$ python3 -q
>>> import numpy as np
>>> np.set_printoptions(precision=2, suppress=True, linewidth=140)
>>> rnd = lambda a: np.round(a, 2) + 0
>>> M = np.load("out13.npy")
>>> M
array([[5., 6., 0., 2., 0., 0., 2., 2.],
       [3., 6., 3., 0., 1., 1., 2., 1.],
       [0., 0., 0., 0., 2., 2., 2., 3.],
       [0., 0., 1., 1., 0., 1., 3., 0.],
       [0., 0., 0., 3., 1., 0., 2., 1.],
       [0., 0., 3., 3., 3., 1., 3., 3.],
       [0., 0., 1., 0., 3., 1., 2., 1.],
       [0., 0., 0., 2., 2., 1., 1., 3.]])
>>> ang = np.radians(15)
>>> r_ = np.eye(8)
>>> r_[2, 2] = r_[3, 3] = np.cos(ang)
>>> r_[2, 3], r_[3, 2] = -np.sin(ang), np.sin(ang)
>>> rnd(r_)
array([[ 1.  ,  0.  ,  0.  ,  0.  ,  0.  ,  0.  ,  0.  ,  0.  ],
       [ 0.  ,  1.  ,  0.  ,  0.  ,  0.  ,  0.  ,  0.  ,  0.  ],
       [ 0.  ,  0.  ,  0.97, -0.26,  0.  ,  0.  ,  0.  ,  0.  ],
       [ 0.  ,  0.  ,  0.26,  0.97,  0.  ,  0.  ,  0.  ,  0.  ],
       [ 0.  ,  0.  ,  0.  ,  0.  ,  1.  ,  0.  ,  0.  ,  0.  ],
       [ 0.  ,  0.  ,  0.  ,  0.  ,  0.  ,  1.  ,  0.  ,  0.  ],
       [ 0.  ,  0.  ,  0.  ,  0.  ,  0.  ,  0.  ,  1.  ,  0.  ],
       [ 0.  ,  0.  ,  0.  ,  0.  ,  0.  ,  0.  ,  0.  ,  1.  ]])
>>> out = M @ r_.T
>>> np.allclose(M @ M.T, out @ out.T)
True
>>> rnd(np.linalg.det(r_)), rnd(np.trace(r_))
(np.float64(1.0), np.float64(7.93))
>>> rnd(out)
array([[ 5.  ,  6.  , -0.52,  1.93,  0.  ,  0.  ,  2.  ,  2.  ],
       [ 3.  ,  6.  ,  2.9 ,  0.78,  1.  ,  1.  ,  2.  ,  1.  ],
       [ 0.  ,  0.  ,  0.  ,  0.  ,  2.  ,  2.  ,  2.  ,  3.  ],
       [ 0.  ,  0.  ,  0.71,  1.22,  0.  ,  1.  ,  3.  ,  0.  ],
       [ 0.  ,  0.  , -0.78,  2.9 ,  1.  ,  0.  ,  2.  ,  1.  ],
       [ 0.  ,  0.  ,  2.12,  3.67,  3.  ,  1.  ,  3.  ,  3.  ],
       [ 0.  ,  0.  ,  0.97,  0.26,  3.  ,  1.  ,  2.  ,  1.  ],
       [ 0.  ,  0.  , -0.52,  1.93,  2.  ,  1.  ,  1.  ,  3.  ]])
